$ ipython --no-banner

In [1]: import numpy as np

In [2]: np.set_printoptions(suppress=True, linewidth=100)

In [3]: def tidy(a):
   ...:     return np.round(a, 1) + 0
   ...: 

In [4]: E = np.array([[-0.1, 1.5, -0.5, 0.1, -0.8, 0.1, 0.0, 0.0, -0.8],
   ...:     [0.3, -1.4, -0.3, -0.3, 2.1, -0.3, -2.0, -0.2, 0.2],
   ...:     [-0.1, -1.0, -0.7, -1.0, -0.1, 1.5, 2.0, 0.3, 0.5],
   ...:     [1.9, -0.5, -1.3, 0.2, -0.4, -0.1, -0.6, -0.4, -0.8],
   ...:     [0.2, -1.7, 0.7, 0.6, 0.1, 0.3, -1.4, -0.8, 0.6],
   ...:     [1.6, -0.8, -0.6, 0.6, -1.1, 1.6, 0.3, -0.3, 0.2],
   ...:     [0.1, -1.7, 0.5, 1.1, 0.3, 0.1, -1.2, -0.7, 0.3]])

In [5]: r0 = np.array([2, 4])

In [6]: tidy(np.polyval(r0, E[6]))
Out[6]: array([4.2, 0.6, 5. , 6.2, 4.6, 4.2, 1.6, 2.6, 4.6])

In [7]: tidy(np.convolve(E[6], r0))
Out[7]: array([ 0.2, -3. , -5.8,  4.2,  5. ,  1.4, -2. , -6.2, -2.2,  1.2])

In [8]: tidy(np.correlate(E[6], E[5], "full"))
Out[8]: 
array([ 0. , -0.4,  0.6, -0.3, -3. ,  3. ,  0. ,  0.8,  1.6, -5.9,  0.1,  2. ,  0.4,  1.7, -1.5,
       -1.4,  0.5])

In [9]: vec = np.array([-2, 2, -3, 1, -4, 4, 0, 4, -4])

In [10]: np.sign((E @ vec).round(6))
Out[10]: array([ 1., -1.,  1.,  1., -1.,  1., -1.])

In [11]: (E @ vec).argmax()
Out[11]: np.int64(0)

In [12]: tidy(E @ np.ones(9))
Out[12]: array([-0.5, -1.9,  1.4, -2. , -1.4,  1.5, -1.2])

In [13]: tidy((E * vec).sum(axis=1))
Out[13]: array([ 11.6, -14. ,   4.9,   2.1, -10.1,   6.4,  -8.8])

In [14]: np.linalg.norm(E @ vec) <= np.linalg.norm(E, 2) * np.linalg.norm(vec) + 1e-9
Out[14]: np.True_

In [15]: tidy(E @ (2 * vec))
Out[15]: array([ 23.2, -28. ,   9.8,   4.2, -20.2,  12.8, -17.6])

In [16]: M2 = E / np.sqrt((E ** 2).mean(axis=1, keepdims=True))

In [17]: tidy(np.linalg.norm(M2, axis=1))
Out[17]: array([3., 3., 3., 3., 3., 3., 3.])

In [18]: tidy(M2[2])
Out[18]: array([-0.1, -1. , -0.7, -1. , -0.1,  1.5,  2. ,  0.3,  0.5])

In [19]: tidy(E[5] @ E[2])
Out[19]: np.float64(3.6)

In [20]: tidy(np.linalg.norm(E[5], 1)), tidy(np.linalg.norm(E[5], np.inf))
Out[20]: (np.float64(7.1), np.float64(1.6))

In [21]: M2 = E / np.linalg.norm(E, axis=1, keepdims=True)

In [22]: G = M2 @ M2.T

In [23]: tidy(G)
Out[23]: 
array([[ 1. , -0.6, -0.2,  0.1, -0.7,  0. , -0.6],
       [-0.6,  1. , -0.3,  0.2,  0.6, -0.2,  0.6],
       [-0.2, -0.3,  1. , -0.1, -0.2,  0.4, -0.3],
       [ 0.1,  0.2, -0.1,  1. ,  0.2,  0.6,  0.2],
       [-0.7,  0.6, -0.2,  0.2,  1. ,  0.3,  1. ],
       [ 0. , -0.2,  0.4,  0.6,  0.3,  1. ,  0.2],
       [-0.6,  0.6, -0.3,  0.2,  1. ,  0.2,  1. ]])

In [24]: feats = np.array([[0, 0, 1, 1], [0, 0, 0, 0], [1, 0, 0, 0], [1, 0, 0, 0]])

In [25]: # columns 2 and 3 are equal

In [26]: left, sig, VT = np.linalg.svd(feats)

In [27]: tidy(sig)
Out[27]: array([1.4, 1.4, 0. , 0. ])

In [28]: M2 = left[:, :2] @ np.diag(sig[:2]) @ VT[:2]

In [29]: np.linalg.matrix_rank(feats, rtol=0.05)
Out[29]: np.int64(2)

In [30]: tidy(M2)
Out[30]: 
array([[0., 0., 1., 1.],
       [0., 0., 0., 0.],
       [1., 0., 0., 0.],
       [1., 0., 0., 0.]])

In [31]: T = np.stack([feats, 4 * feats, feats[::-1]])

In [32]: np.einsum("bij,cij->bc", T, T)
Out[32]: 
array([[ 4, 16,  0],
       [16, 64,  0],
       [ 0,  0,  4]])

In [33]: np.linalg.matrix_rank(T)
Out[33]: array([2, 2, 2])

In [34]: (T @ feats.T).shape
Out[34]: (3, 4, 4)

In [35]: T.sum(axis=0)
Out[35]: 
array([[1, 0, 5, 5],
       [1, 0, 0, 0],
       [5, 0, 0, 0],
       [5, 0, 1, 1]])

In [36]: O, _ = np.linalg.qr(np.array([[-0.3, 0.8, 1.0, 0.9, 1.0, -0.2, 1.7, -0.2],
    ...:     [0.1, 0.4, -0.4, 2.8, 1.1, -0.3, -0.6, 1.4],
    ...:     [-0.2, -1.2, -0.2, -0.8, -0.3, -0.4, 1.5, 2.0],
    ...:     [0.8, -1.3, 0.1, -0.1, -0.8, -0.2, 0.4, 0.6],
    ...:     [0.1, 0.5, 1.3, 0.0, -0.4, 0.7, 0.8, 0.1],
    ...:     [-0.5, 0.1, -0.8, -0.9, 0.1, -0.5, -0.9, -1.7],
    ...:     [0.4, 1.2, -0.4, -1.7, 0.7, 1.1, 0.8, 1.5],
    ...:     [-0.7, 1.2, -0.4, 1.3, 0.3, 0.2, -1.8, -0.1]]))

In [37]: evals = np.array([2, -2, -3, -3, -1, -3, -3, -1])

In [38]: W0 = O @ np.diag(evals) @ O.T

In [39]: tidy(W0)
Out[39]: 
array([[-1.9,  0.1,  0.4, -1. , -0.7,  0.3,  0.1,  0.2],
       [ 0.1, -2.4,  0.2,  0.1,  0.4,  0.4,  0.4, -0.6],
       [ 0.4,  0.2, -2.3, -0.5, -0.2,  0.6, -0.4, -0.1],
       [-1. ,  0.1, -0.5, -1. ,  0.3, -1.2,  0.7, -1.6],
       [-0.7,  0.4, -0.2,  0.3, -1.9,  0.5,  0.1, -0.1],
       [ 0.3,  0.4,  0.6, -1.2,  0.5, -1.6, -0.6,  0.7],
       [ 0.1,  0.4, -0.4,  0.7,  0.1, -0.6, -2. , -0.9],
       [ 0.2, -0.6, -0.1, -1.6, -0.1,  0.7, -0.9, -0.9]])

In [40]: # symmetric, so the eigenvalues are real

In [41]: G = E.T @ E

In [42]: tidy(np.trace(G)), tidy((E ** 2).sum())
Out[42]: (np.float64(51.9), np.float64(51.9))

In [43]: (E @ E.T).shape
Out[43]: (7, 7)

In [44]: tidy(np.linalg.eigvalsh(G)[::-1])
Out[44]: array([22.6, 13.8,  9. ,  5.2,  0.8,  0.4,  0.2,  0. ,  0. ])

In [45]: np.allclose(G, G.T)
Out[45]: True

In [46]: np.linalg.matrix_rank(G)
Out[46]: np.int64(7)

In [47]: np.all(np.linalg.eigvalsh(W0) > 0)
Out[47]: np.False_

In [48]: m1 = np.load("test0.npy")

In [49]: m1
Out[49]: 
array([[ 32,   1,   0,   2,   1,   2,   0,   0],
       [  2,  17,   1,   0,   1,   0,   0,   1],
       [  2,   1,  17,   0,   2,   1,   1,   2],
       [  2,   0,   1,   2,   0,   1,   2,   1],
       [  2,   2,   0,   1, -30,   1,   2,   0],
       [  0,   0,   0,   1,   0,  26,   0,   0],
       [  2,   0,   2,   1,   0,   1,   6,   1],
       [  0,   0,   2,   0,   1,   2,   2,  26]])

In [50]: vec = np.array([0, 7, -6, 9, 5, -5, 4, -1])

In [51]: (m1 * vec).sum(axis=1)
Out[51]: array([  20,  117,  -88,   14, -124, -121,   15,  -35])

In [52]: np.linalg.norm(m1 @ vec) <= np.linalg.norm(m1, 2) * np.linalg.norm(vec) + 1e-9
Out[52]: np.True_

In [53]: (m1 @ vec).argmax()
Out[53]: np.int64(1)

In [54]: np.sign((m1 @ vec).round(6))
Out[54]: array([ 1,  1, -1,  1, -1, -1,  1, -1])
